$ python -q
>>> import numpy as np
>>> np.set_printoptions(suppress=True, linewidth=200)
>>> E = np.loadtxt("arr.csv", delimiter=",")
>>> E
array([[ 2.,  3.,  4.,  5.,  6.,  7.,  8.,  9., 10., 11., 12., 13., 14.],
       [15., 16., 17., 18., 19., 20., 21., 22., 23., 24., 25., 26., 27.],
       [28., 29., 30., 31., 32., 33., 34., 35., 36., 37., 38., 39., 40.],
       [41., 42., 43., 44., 45., 46., 47., 48., 49., 50., 51., 52., 53.],
       [54., 55., 56., 57., 58., 59., 60., 61., 62., 63., 64., 65., 66.],
       [67., 68., 69., 70., 71., 72., 73., 74., 75., 76., 77., 78., 79.],
       [80., 81., 82., 83., 84., 85., 86., 87., 88., 89., 90., 91., 92.]])
>>> # looks like rank 2
>>> ang = np.radians(90)
>>> Rm = np.eye(13)
>>> Rm[3, 3] = Rm[6, 6] = np.cos(ang)
>>> Rm[3, 6], Rm[6, 3] = -np.sin(ang), np.sin(ang)
>>> A2 = E @ Rm.T
>>> A2.round(3)
array([[  2.,   3.,   4.,  -8.,   6.,   7.,   5.,   9.,  10.,  11.,  12.,  13.,  14.],
       [ 15.,  16.,  17., -21.,  19.,  20.,  18.,  22.,  23.,  24.,  25.,  26.,  27.],
       [ 28.,  29.,  30., -34.,  32.,  33.,  31.,  35.,  36.,  37.,  38.,  39.,  40.],
       [ 41.,  42.,  43., -47.,  45.,  46.,  44.,  48.,  49.,  50.,  51.,  52.,  53.],
       [ 54.,  55.,  56., -60.,  58.,  59.,  57.,  61.,  62.,  63.,  64.,  65.,  66.],
       [ 67.,  68.,  69., -73.,  71.,  72.,  70.,  74.,  75.,  76.,  77.,  78.,  79.],
       [ 80.,  81.,  82., -86.,  84.,  85.,  83.,  87.,  88.,  89.,  90.,  91.,  92.]])
>>> round(float(np.linalg.det(Rm)), 3), np.trace(Rm)
(1.0, np.float64(11.0))
>>> U, sig, vt = np.linalg.svd(A2, full_matrices=False)
>>> np.round(np.sqrt((sig ** 2).sum()), 3), round(float(np.linalg.norm(A2)), 3)
(np.float64(513.623), 513.623)
>>> np.round(U.T @ U, 3) + 0
array([[1., 0., 0., 0., 0., 0., 0.],
       [0., 1., 0., 0., 0., 0., 0.],
       [0., 0., 1., 0., 0., 0., 0.],
       [0., 0., 0., 1., 0., 0., 0.],
       [0., 0., 0., 0., 1., 0., 0.],
       [0., 0., 0., 0., 0., 1., 0.],
       [0., 0., 0., 0., 0., 0., 1.]])
>>> np.round(np.cumsum(sig ** 2) / np.sum(sig ** 2), 3)
array([0.999, 1.   , 1.   , 1.   , 1.   , 1.   , 1.   ])
>>> np.linalg.matrix_rank(E, rtol=0.1)
np.int64(1)
>>> mat = np.load("mat.npy")
>>> mat
array([[ 0, -1, -2,  2,  5, -1,  4, -4],
       [ 0, -4, -1, -4, -1, -4,  3,  2],
       [-4,  5,  1, -3,  1,  0, -2,  2],
       [-2,  0,  5, -3,  1,  5,  3,  2],
       [-5, -5, -4, -3,  3, -5, -3,  1],
       [ 3,  2,  4, -2,  0, -3,  0, -5],
       [-4,  3, -2, -2, -2, -5,  5, -4],
       [ 0, -1, -2,  2,  5, -1,  4, -4]])
>>> # rows 0 and 7 are equal
>>> A2 = np.array([[-1, -2, -1],
...     [-2, -1, 0],
...     [-2, -1, 0],
...     [-1, 1, -1],
...     [0, 0, 1],
...     [-2, 2, 1],
...     [0, 1, 2],
...     [-1, 1, 0],
...     [-2, 2, -1],
...     [0, 0, 1],
...     [-1, 0, -2],
...     [-1, 1, 0],
...     [1, 2, -2]])
>>> np.linalg.matrix_rank(np.vstack([E, A2.T]))
np.int64(5)
>>> np.einsum("ij->j", E)
array([287., 294., 301., 308., 315., 322., 329., 336., 343., 350., 357., 364., 371.])
>>> J = np.loadtxt("out1.csv", delimiter=",")
>>> J
array([[ 0.,  0.,  0.,  0.,  0.,  0.,  0., -1.,  0.,  0.,  1.,  0.,  0.],
       [ 0.,  0.,  1., -2.,  2.,  1., -2.,  0.,  0.,  0.,  0.,  0.,  0.],
       [ 0.,  0.,  0.,  0.,  2.,  0.,  0.,  0., -2.,  0.,  0.,  0., -1.],
       [ 0., -1., -1.,  0.,  0.,  0.,  1.,  0.,  0.,  0.,  0.,  0.,  0.],
       [ 0.,  0.,  0.,  0.,  2.,  0., -2., -2.,  0.,  2.,  0., -2., -1.],
       [ 0.,  0.,  1.,  0.,  0.,  0.,  0., -1.,  2.,  0., -1.,  0., -1.],
       [ 0.,  0., -1.,  0.,  0., -2.,  0.,  0.,  0., -1.,  0.,  0.,  0.],
       [ 0.,  0.,  1.,  0.,  1.,  0.,  0.,  0.,  0.,  0.,  0.,  0.,  0.],
       [ 0.,  0.,  0.,  0.,  0.,  0.,  0.,  0.,  0.,  1.,  0.,  0.,  0.],
       [ 0.,  0.,  0.,  0.,  0.,  2.,  0.,  0., -1.,  0., -2.,  0.,  0.],
       [ 0.,  0.,  0.,  0.,  0.,  0.,  1., -2.,  1.,  0.,  0.,  0.,  0.],
       [ 0.,  0.,  0.,  0., -1.,  0.,  0.,  0.,  0.,  0.,  0.,  0.,  1.],
       [ 0.,  0., -2.,  0., -2.,  0.,  0.,  0.,  1.,  0.,  0.,  0.,  0.],
       [ 1.,  0.,  0.,  0., -1., -1.,  0.,  0.,  0., -2.,  0.,  0., -2.]])
>>> np.round(np.linalg.norm(J[6], 1), 3), round(float(np.linalg.norm(J[6], np.inf)), 3)
(np.float64(4.0), 2.0)
>>> np.round(np.linalg.norm(J, axis=1), 3)
array([1.414, 3.742, 3.   , 1.732, 4.583, 2.828, 2.449, 1.414, 1.   , 3.   , 2.449, 1.414, 3.   , 3.317])
>>> round(float(np.linalg.norm(J, 1)), 3), np.round(np.linalg.norm(J, np.inf), 3)
(11.0, np.float64(11.0))
>>> np.round(np.linalg.norm(J, axis=0), 3)
array([1.   , 1.   , 3.   , 2.   , 4.359, 3.162, 3.162, 3.162, 3.317, 3.162, 2.449, 2.   , 2.828])
